$ python3 -q
>>> import numpy as np
>>> from numpy import linalg as LA
>>> np.set_printoptions(suppress=True, linewidth=120)
>>> basis = np.array([[0.3, 0.2, 0.4, 0.0], [0.5, 0.8, -0.9, -1.2]])
>>> rng = np.random.default_rng(389)
>>> M = np.array([[0, 2],
...     [-1, -2],
...     [3, 2],
...     [-2, -1],
...     [-2, 0],
...     [1, 2],
...     [-2, 2],
...     [0, -3],
...     [2, -1],
...     [1, -1],
...     [0, 0],
...     [-3, -1],
...     [0, -2],
...     [-1, 3],
...     [-1, 0],
...     [-2, -2],
...     [-1, 2]]) @ basis + 0.1 * rng.normal(size=(17, 4))
>>> M.round(1) + 0
array([[ 1. ,  1.5, -1.8, -2.5],
       [-1.2, -1.7,  1.4,  2.4],
       [ 2. ,  2.2, -0.6, -2.6],
       [-1.2, -1.1,  0. ,  1.2],
       [-0.5, -0.5, -0.9,  0.1],
       [ 1.5,  1.7, -1.4, -2.4],
       [ 0.5,  1.2, -2.6, -2.5],
       [-1.5, -2.3,  2.7,  3.6],
       [ 0.2, -0.5,  1.7,  1. ],
       [-0.2, -0.5,  1.3,  1. ],
       [ 0.1,  0. , -0.1, -0.1],
       [-1.6, -1.3, -0.4,  1.2],
       [-1.1, -1.5,  1.7,  2.4],
       [ 1.3,  2.1, -3.2, -3.4],
       [-0.2, -0.3, -0.4,  0.1],
       [-1.7, -2.1,  1. ,  2.4],
       [ 0.8,  1.3, -1.9, -2.5]])
>>> hat = M @ LA.solve(M.T @ M, M.T)
>>> np.round(np.diag(hat), 1) + 0
array([0.1, 0.2, 0.2, 0.1, 0.3, 0.2, 0.2, 0.2, 0.4, 0.1, 0. , 0.4, 0.1, 0.4, 0.3, 0.3, 0.4])
>>> np.round(np.trace(hat), 1)
np.float64(4.0)
>>> np.allclose(hat @ hat, hat)
True
>>> np.round(LA.eigvalsh(hat), 1) + 0
array([0., 0., 0., 0., 0., 0., 0., 0., 0., 0., 0., 0., 0., 1., 1., 1., 1.])
>>> A = np.load("w.npy")
>>> A
array([[ 3,  3,  3,  3],
       [ 3,  6,  6,  6],
       [ 3,  6,  9,  9],
       [ 3,  6,  9, 12]])
>>> # equal to its transpose
>>> O, vecs = LA.qr(A[:, :3])[0], LA.qr(A[:, 3:])[0]
>>> sv = LA.svd(O.T @ vecs, compute_uv=False)
>>> np.round(LA.norm(O @ O.T - vecs @ vecs.T, 2), 1)
np.float64(1.0)
>>> (sv > 0.9).sum()
np.int64(1)
>>> Y = np.array([[-3, -6, -1], [-9, -9, 3]])
>>> basis = np.kron(Y, A)
>>> basis.shape
(8, 12)
>>> basis
array([[  -9,   -9,   -9,   -9,  -18,  -18,  -18,  -18,   -3,   -3,   -3,   -3],
       [  -9,  -18,  -18,  -18,  -18,  -36,  -36,  -36,   -3,   -6,   -6,   -6],
       [  -9,  -18,  -27,  -27,  -18,  -36,  -54,  -54,   -3,   -6,   -9,   -9],
       [  -9,  -18,  -27,  -36,  -18,  -36,  -54,  -72,   -3,   -6,   -9,  -12],
       [ -27,  -27,  -27,  -27,  -27,  -27,  -27,  -27,    9,    9,    9,    9],
       [ -27,  -54,  -54,  -54,  -27,  -54,  -54,  -54,    9,   18,   18,   18],
       [ -27,  -54,  -81,  -81,  -27,  -54,  -81,  -81,    9,   18,   27,   27],
       [ -27,  -54,  -81, -108,  -27,  -54,  -81, -108,    9,   18,   27,   36]])
>>> np.round(LA.norm(basis, 2), 1), round(LA.norm(Y, 2) * LA.norm(A, 2), 1)
(np.float64(359.1), np.float64(359.1))
>>> np.round(LA.norm(basis, axis=1), 1)
array([ 40.7,  73.4,  97.6, 111.4,  78.5, 141.4, 188.1, 214.9])
>>> round(float(LA.norm(basis, 2)), 1)
359.1
>>> m1 = np.load("run3.npy")
>>> m1.round(1)
array([[-13.5,  -1.7,  -3.9,  14.1],
       [ -5.4,  -4.1,  -9.5,  16.3],
       [ -3.7,  -4.4, -10.3,  16.2],
       [-11. ,  -2.6,  -6. ,  15.4],
       [  7.5,  -5.5, -12.9,  12.1],
       [  3.4,  -5.3, -12.4,  14.3],
       [-18.3,   2.9,   6.8,   3.1],
       [-14.5,  -1.2,  -2.8,  13.4],
       [-18.4,   2.6,   6.2,   4.1],
       [-18.1,   1.4,   3.3,   7.7],
       [ -7.1,  -3.7,  -8.6,  16.2],
       [  8.4,   3.3,   7.8, -16. ],
       [ 18.4,  -2.2,  -5.2,  -5.4],
       [-12.7,   5.2,  12.2,  -7.9],
       [ 16.2,   0.3,   0.7, -11.8],
       [  3.5,  -5.3, -12.5,  14.3]])
>>> x0 = np.array([-1, -3, -2, 3])
>>> h = np.maximum(m1 @ x0, 0)
>>> np.flatnonzero(h > 1e-9)
array([ 0,  1,  2,  3,  4,  5,  6,  7,  8,  9, 10, 15])
>>> np.round(m1 * (h > 1e-9)[:, None], 1)
array([[-13.5,  -1.7,  -3.9,  14.1],
       [ -5.4,  -4.1,  -9.5,  16.3],
       [ -3.7,  -4.4, -10.3,  16.2],
       [-11. ,  -2.6,  -6. ,  15.4],
       [  7.5,  -5.5, -12.9,  12.1],
       [  3.4,  -5.3, -12.4,  14.3],
       [-18.3,   2.9,   6.8,   3.1],
       [-14.5,  -1.2,  -2.8,  13.4],
       [-18.4,   2.6,   6.2,   4.1],
       [-18.1,   1.4,   3.3,   7.7],
       [ -7.1,  -3.7,  -8.6,  16.2],
       [  0. ,   0. ,   0. ,  -0. ],
       [  0. ,  -0. ,  -0. ,  -0. ],
       [ -0. ,   0. ,   0. ,  -0. ],
       [  0. ,   0. ,   0. ,  -0. ],
       [  3.5,  -5.3, -12.5,  14.3]])
>>> np.round(np.maximum(m1 @ x0, 0) - np.maximum(-m1 @ x0, 0), 1)
array([ 68.6,  85.3,  86. ,  76.9,  71.1,  80.5,   5.1,  64. ,  10.3,  30.3,  84. , -82.1, -17.5, -51.2, -53.8,  80.4])
>>> dist = LA.norm(m1[:, None] - m1[None], axis=-1)
>>> np.unravel_index(dist.round(6).argmax(), dist.shape)
(np.int64(10), np.int64(11))
>>> LA.matrix_rank(dist ** 2)
np.int64(3)
>>> np.round(LA.norm(m1, axis=1), 1)
array([20., 20., 20., 20., 20., 20., 20., 20., 20., 20., 20., 20., 20., 20., 20., 20.])
>>> dist[5].round(1)
array([19.3,  9.6,  7.7, 16. ,  4.7,  0. , 32.2, 20.8, 31.5, 28.3, 11.4, 37.8, 26. , 38.4, 32.4,  0.1])
>>> dist.mean(axis=1).argmax()
np.int64(11)
>>> Uu, sv, Vt = LA.svd(m1)
>>> vecs = Vt[:(sv > 1e-8).sum()]
>>> x0 = m1[13] + 5 * m1[10] + rng.integers(2) * np.eye(4)[0]
>>> x0.round(1)
array([-48. , -13.2, -30.8,  73.1])
>>> round(float(LA.norm(x0 - vecs.T @ vecs @ x0)), 1)
0.0
>>> np.round(vecs.T @ vecs, 1)
array([[ 0.8, -0.1, -0.3, -0.2],
       [-0.1,  0.1,  0.2, -0.2],
       [-0.3,  0.2,  0.4, -0.4],
       [-0.2, -0.2, -0.4,  0.7]])
>>> np.round(np.diag(vecs.T @ vecs), 1)
array([0.8, 0.1, 0.4, 0.7])
>>> K = np.eye(5, dtype=int)[rng.permutation(5)]
>>> K
array([[0, 0, 1, 0, 0],
       [0, 1, 0, 0, 0],
       [1, 0, 0, 0, 0],
       [0, 0, 0, 0, 1],
       [0, 0, 0, 1, 0]])
>>> K @ K.T
array([[1, 0, 0, 0, 0],
       [0, 1, 0, 0, 0],
       [0, 0, 1, 0, 0],
       [0, 0, 0, 1, 0],
       [0, 0, 0, 0, 1]])
>>> np.round(LA.norm(K, axis=0), 1)
array([1., 1., 1., 1., 1.])
>>> K.T @ K
array([[1, 0, 0, 0, 0],
       [0, 1, 0, 0, 0],
       [0, 0, 1, 0, 0],
       [0, 0, 0, 1, 0],
       [0, 0, 0, 0, 1]])
